In [1]: import numpy as np

In [2]: from numpy import linalg as LA

In [3]: np.set_printoptions(precision=4, suppress=True, linewidth=120)

In [4]: def rnd(a):
   ...:     return np.round(a, 4) + 0
   ...: 

In [5]: arr = np.loadtxt("data.csv", delimiter=",")

In [6]: print(rnd(arr))
[[-0.7987  0.2007  0.418  -0.0215 -0.2424  0.1646 -0.2188 -0.0024 -0.1008 -0.0523]
 [-0.0666 -0.0754 -0.0958  0.5226 -0.213  -0.5007 -0.2784 -0.4271 -0.0246  0.3886]
 [ 0.0333  0.2986 -0.432  -0.244  -0.511  -0.0581  0.0241  0.3194 -0.4735  0.2688]
 [ 0.0998 -0.4856  0.4478 -0.0005 -0.5013 -0.0434  0.4977  0.1167  0.0514  0.1913]
 [ 0.2662 -0.1283 -0.0207 -0.2316 -0.5351  0.0071 -0.4627 -0.2251  0.1795 -0.5245]
 [-0.3328  0.0836 -0.313   0.005  -0.1036 -0.4709  0.2358  0.3234  0.5832 -0.227 ]
 [-0.0998 -0.1898 -0.2471 -0.2258 -0.0612  0.4449 -0.23   -0.0282  0.5166  0.5654]
 [ 0.1997  0.6559  0.2689 -0.2914 -0.0834 -0.106   0.2686 -0.4258  0.2632  0.1784]
 [-0.3328 -0.3462 -0.2946 -0.4751  0.1166 -0.1375  0.2782 -0.5373 -0.2291 -0.0769]
 [ 0.0666 -0.1395  0.3324 -0.5017  0.2492 -0.5168 -0.3927  0.2756 -0.0366  0.2308]]

In [7]: rnd(LA.pinv(arr))
Out[7]: 
array([[-0.7987, -0.0666,  0.0333,  0.0998,  0.2662, -0.3328, -0.0998,  0.1997, -0.3328,  0.0666],
       [ 0.2007, -0.0754,  0.2986, -0.4856, -0.1283,  0.0836, -0.1898,  0.6559, -0.3462, -0.1395],
       [ 0.418 , -0.0958, -0.432 ,  0.4478, -0.0207, -0.313 , -0.2471,  0.2689, -0.2946,  0.3324],
       [-0.0215,  0.5226, -0.244 , -0.0005, -0.2316,  0.005 , -0.2258, -0.2914, -0.4751, -0.5017],
       [-0.2424, -0.213 , -0.511 , -0.5013, -0.5351, -0.1036, -0.0612, -0.0834,  0.1166,  0.2492],
       [ 0.1646, -0.5007, -0.0581, -0.0434,  0.0071, -0.4709,  0.4449, -0.106 , -0.1375, -0.5168],
       [-0.2188, -0.2784,  0.0241,  0.4977, -0.4627,  0.2358, -0.23  ,  0.2686,  0.2782, -0.3927],
       [-0.0024, -0.4271,  0.3194,  0.1167, -0.2251,  0.3234, -0.0282, -0.4258, -0.5373,  0.2756],
       [-0.1008, -0.0246, -0.4735,  0.0514,  0.1795,  0.5832,  0.5166,  0.2632, -0.2291, -0.0366],
       [-0.0523,  0.3886,  0.2688,  0.1913, -0.5245, -0.227 ,  0.5654,  0.1784, -0.0769,  0.2308]])

In [8]: rnd(LA.svd(arr, compute_uv=False))
Out[8]: array([1., 1., 1., 1., 1., 1., 1., 1., 1., 1.])

In [9]: rnd(arr[:, 4] @ arr[:, 3])
Out[9]: np.float64(0.0)

In [10]: data = np.loadtxt("out6.csv", delimiter=",")

In [11]: data
Out[11]: 
array([[-0.4534,  0.4391, 14.684 ],
       [-0.3756,  1.0428, 15.1191],
       [-0.1974, -0.1671, 16.0223],
       [-0.2197,  0.1532, 14.107 ],
       [ 0.655 , -1.3176, 16.2216],
       [ 0.9392,  1.1131, 16.5105],
       [ 1.5297,  0.2728, 15.9233],
       [ 1.5894,  0.882 , 16.7594],
       [-0.5117, -0.6391, 17.2098],
       [ 0.5342,  1.7   , 14.0127],
       [ 0.8566,  0.3825, 14.2051],
       [-0.5971,  0.1822, 14.0201],
       [-0.7362, -0.7718, 13.9459],
       [-3.1577, -0.1218, 15.7717],
       [ 1.7614,  0.2225, 14.061 ],
       [-0.3825, -1.0913, 14.9623],
       [-1.225 , -0.7242, 14.9682],
       [-0.7032,  0.3205, 16.8325],
       [-0.6022, -0.5054, 13.7456],
       [-0.4901, -0.2202, 14.68  ],
       [ 0.6714,  1.0142, 15.4954],
       [ 0.2032, -0.0788, 16.9509],
       [-1.6302, -0.5617, 14.8426],
       [-0.9515,  2.1268, 14.2887],
       [ 0.5771, -0.0804, 15.2288],
       [-1.304 , -2.5933, 15.79  ],
       [ 0.8815, -0.2111, 15.8326],
       [-1.6639, -0.3199, 15.1176],
       [ 0.8227, -0.7647, 16.8691],
       [ 0.3227, -0.3003, 16.4255],
       [-1.1846, -0.145 , 15.2457],
       [-0.0551, -0.6256, 13.9508],
       [ 0.5416,  1.1188, 13.0449],
       [-0.6064, -0.8578, 16.2686],
       [-0.2954, -0.8805, 17.1496],
       [-0.2258,  1.664 , 15.974 ],
       [ 0.3105,  0.801 , 13.2677],
       [ 1.0799, -0.3968, 15.9904],
       [ 0.7919,  0.2596, 13.4939],
       [ 1.0584,  0.3774, 15.3186],
       [ 1.4704,  1.0878, 14.9644],
       [-0.1515,  0.397 , 14.8896],
       [ 0.6966, -1.1782, 15.9101],
       [ 1.4436,  0.7084, 14.2088],
       [ 0.0596, -0.1169, 14.278 ]])

In [12]: # column 2 dominates

In [13]: cov = np.cov(data, rowvar=False)

In [14]: rnd(np.corrcoef(data.T))
Out[14]: 
array([[ 1.    ,  0.2912,  0.0075],
       [ 0.2912,  1.    , -0.2815],
       [ 0.0075, -0.2815,  1.    ]])

In [15]: np.argsort(-data.std(axis=0).round(6), kind="stable")
Out[15]: array([2, 0, 1])

In [16]: rnd(LA.eigvalsh(cov)[::-1])
Out[16]: array([1.4137, 1.1091, 0.538 ])

In [17]: cov.shape
Out[17]: (3, 3)

In [18]: print(np.median(data, axis=0))
[-0.0551 -0.0804 15.1191]
